>>> import numpy as np
>>> np.set_printoptions(precision=2, suppress=True, linewidth=140)
>>> def tidy(a):
...     return np.round(a, 2) + 0
... 
>>> u = np.array([7, -8, -8, -3, -8, 3]) + 0.5
>>> E = np.eye(6) - 2 * np.outer(u, u) / (u @ u)
>>> print(tidy(E))
[[ 0.54  0.46  0.46  0.15  0.46 -0.22]
 [ 0.46  0.54 -0.46 -0.15 -0.46  0.22]
 [ 0.46 -0.46  0.54 -0.15 -0.46  0.22]
 [ 0.15 -0.15 -0.15  0.95 -0.15  0.07]
 [ 0.46 -0.46 -0.46 -0.15  0.54  0.22]
 [-0.22  0.22  0.22  0.07  0.22  0.9 ]]
>>> ev, V = np.linalg.eigh(E)
>>> x = np.array([2, -3, 3, 3, 0, -1])
>>> print(tidy(V * np.abs(ev) @ V.T))
[[1. 0. 0. 0. 0. 0.]
 [0. 1. 0. 0. 0. 0.]
 [0. 0. 1. 0. 0. 0.]
 [0. 0. 0. 1. 0. 0.]
 [0. 0. 0. 0. 1. 0.]
 [0. 0. 0. 0. 0. 1.]]
>>> print(tidy(V * np.maximum(ev, 0) @ V.T))
[[ 0.77  0.23  0.23  0.08  0.23 -0.11]
 [ 0.23  0.77 -0.23 -0.08 -0.23  0.11]
 [ 0.23 -0.23  0.77 -0.08 -0.23  0.11]
 [ 0.08 -0.08 -0.08  0.97 -0.08  0.04]
 [ 0.23 -0.23 -0.23 -0.08  0.77  0.11]
 [-0.11  0.11  0.11  0.04  0.11  0.95]]
>>> print(tidy(np.abs(E).sum(axis=1).max()), tidy(np.abs(ev).max()))
2.29 1.0
>>> print(tidy(x @ E @ x / (x @ x)), tidy(ev[0]), tidy(ev[-1]))
1.0 -1.0 1.0
>>> feats = np.load("data.npy")
>>> print(feats)
[[-5.  0.  0.  0.  0.  0.  0.]
 [ 0.  1.  0.  2.  1.  0.  1.]
 [ 0.  0.  1.  2.  2.  0.  2.]
 [ 0.  0.  1.  2.  1.  2.  1.]
 [ 0.  0.  0.  0.  1.  2.  1.]
 [ 0.  1.  0.  0.  2.  2.  0.]
 [ 0.  1.  1.  0.  0.  2.  0.]]
>>> # splits into 2 blocks
>>> A2 = feats / np.linalg.norm(feats, axis=1, keepdims=True)
>>> cov = A2 @ A2.T
>>> print((np.abs(cov) > 0.9).astype(int))
[[1 0 0 0 0 0 0]
 [0 1 0 0 0 0 0]
 [0 0 1 0 0 0 0]
 [0 0 0 1 0 0 0]
 [0 0 0 0 1 0 0]
 [0 0 0 0 0 1 0]
 [0 0 0 0 0 0 1]]
>>> print(feats @ feats)
[[25.  0.  0.  0.  0.  0.  0.]
 [ 0.  2.  3.  6.  4.  8.  4.]
 [ 0.  2.  5.  6.  6. 12.  6.]
 [ 0.  3.  4.  6.  9. 12.  5.]
 [ 0.  3.  1.  0.  5.  8.  1.]
 [ 0.  3.  0.  2.  7.  8.  3.]
 [ 0.  3.  1.  4.  7.  4.  3.]]
>>> print(tidy(np.sort(np.abs(np.linalg.eigvals(feats)))))
[1.12 1.12 1.59 1.59 2.   4.98 5.  ]
>>> print((np.linalg.matrix_power((feats != 0) + (feats.T != 0) + np.eye(7), 7) > 0).astype(int))
[[1 0 0 0 0 0 0]
 [0 1 1 1 1 1 1]
 [0 1 1 1 1 1 1]
 [0 1 1 1 1 1 1]
 [0 1 1 1 1 1 1]
 [0 1 1 1 1 1 1]
 [0 1 1 1 1 1 1]]
>>> F = np.load("sample1.npy")
>>> print(F)
[[  9   0 -18   4   0  -8]
 [ 27 -27   9  12 -12   4]
 [  9   9  27   4   4  12]
 [ -8   0  16   9   0 -18]
 [-24  24  -8  27 -27   9]
 [ -8  -8 -24   9   9  27]]
>>> O, Rm = np.linalg.qr(F)
>>> print(O.shape, Rm.shape)
(6, 6) (6, 6)
>>> print(tidy(np.abs(np.diag(Rm))))
[39.94 24.62 39.06 31.12 19.19 30.44]
>>> print(tidy(O.T @ O))
[[1. 0. 0. 0. 0. 0.]
 [0. 1. 0. 0. 0. 0.]
 [0. 0. 1. 0. 0. 0.]
 [0. 0. 0. 1. 0. 0.]
 [0. 0. 0. 0. 1. 0.]
 [0. 0. 0. 0. 0. 1.]]
>>> print(np.allclose(Rm.T @ Rm, F.T @ F))
True
